$ ipython --no-banner

In [1]: import numpy as np

In [2]: np.set_printoptions(precision=1, suppress=True, linewidth=100, floatmode="fixed")

In [3]: W0 = np.load("dump.npy")

In [4]: W0
Out[4]: 
array([[19, 42,  0],
       [ 0,  0,  0],
       [ 0,  0,  0],
       [ 9, 23,  0],
       [33, 53, 18],
       [ 5,  7,  0],
       [29, 43, 22],
       [ 1,  0, 38],
       [21, 44,  0],
       [ 0,  0,  0],
       [ 0,  0,  4],
       [ 0,  9,  0],
       [27, 35, 30],
       [11, 13, 10],
       [ 0,  0,  0],
       [ 0,  0,  0],
       [ 0,  0,  0],
       [ 7,  0, 38],
       [ 0, 10,  0],
       [ 1, 15,  0],
       [17, 43,  0],
       [21, 26, 24],
       [19, 45,  0],
       [11,  1, 34],
       [ 0,  0, 18],
       [ 0,  2,  0],
       [ 0,  0,  0],
       [ 0,  0, 14]])

In [5]: Xc = (W0 - W0.mean(axis=0)) / W0.std(axis=0)

In [6]: np.argwhere(np.abs(Xc) > 2)
Out[6]: 
array([[ 4,  0],
       [ 4,  1],
       [ 7,  2],
       [17,  2]])

In [7]: b = np.linalg.lstsq(np.delete(Xc, 2, axis=1), Xc[:, 2])[0]

In [8]: b
Out[8]: array([ 1.8, -1.7])

In [9]: round(float(1 - np.var(Xc[:, 2] - np.delete(Xc, 2, axis=1) @ b)), 1)
Out[9]: 0.6

In [10]: np.abs(b).argmax()
Out[10]: np.int64(0)

In [11]: Y = np.c_[W0[:, :1] @ np.array([[8]]), np.array([-2, 1, 1, 5, 1, -3, 3, -3, -3, -2, 3, 3, 2, -4, -3, -3, 1, 2, 1, 0, 0, 4, -5, -1, -5, -2, 2, -1])]

In [12]: Y
Out[12]: 
array([[152,  -2],
       [  0,   1],
       [  0,   1],
       [ 72,   5],
       [264,   1],
       [ 40,  -3],
       [232,   3],
       [  8,  -3],
       [168,  -3],
       [  0,  -2],
       [  0,   3],
       [  0,   3],
       [216,   2],
       [ 88,  -4],
       [  0,  -3],
       [  0,  -3],
       [  0,   1],
       [ 56,   2],
       [  0,   1],
       [  8,   0],
       [136,   0],
       [168,   4],
       [152,  -5],
       [ 88,  -1],
       [  0,  -5],
       [  0,  -2],
       [  0,   2],
       [  0,  -1]])

In [13]: np.round(np.linalg.lstsq(W0, Y[:, 0])[0], 1) + 0
Out[13]: array([8.0, 0.0, 0.0])

In [14]: np.linalg.matrix_rank(Y)
Out[14]: np.int64(2)
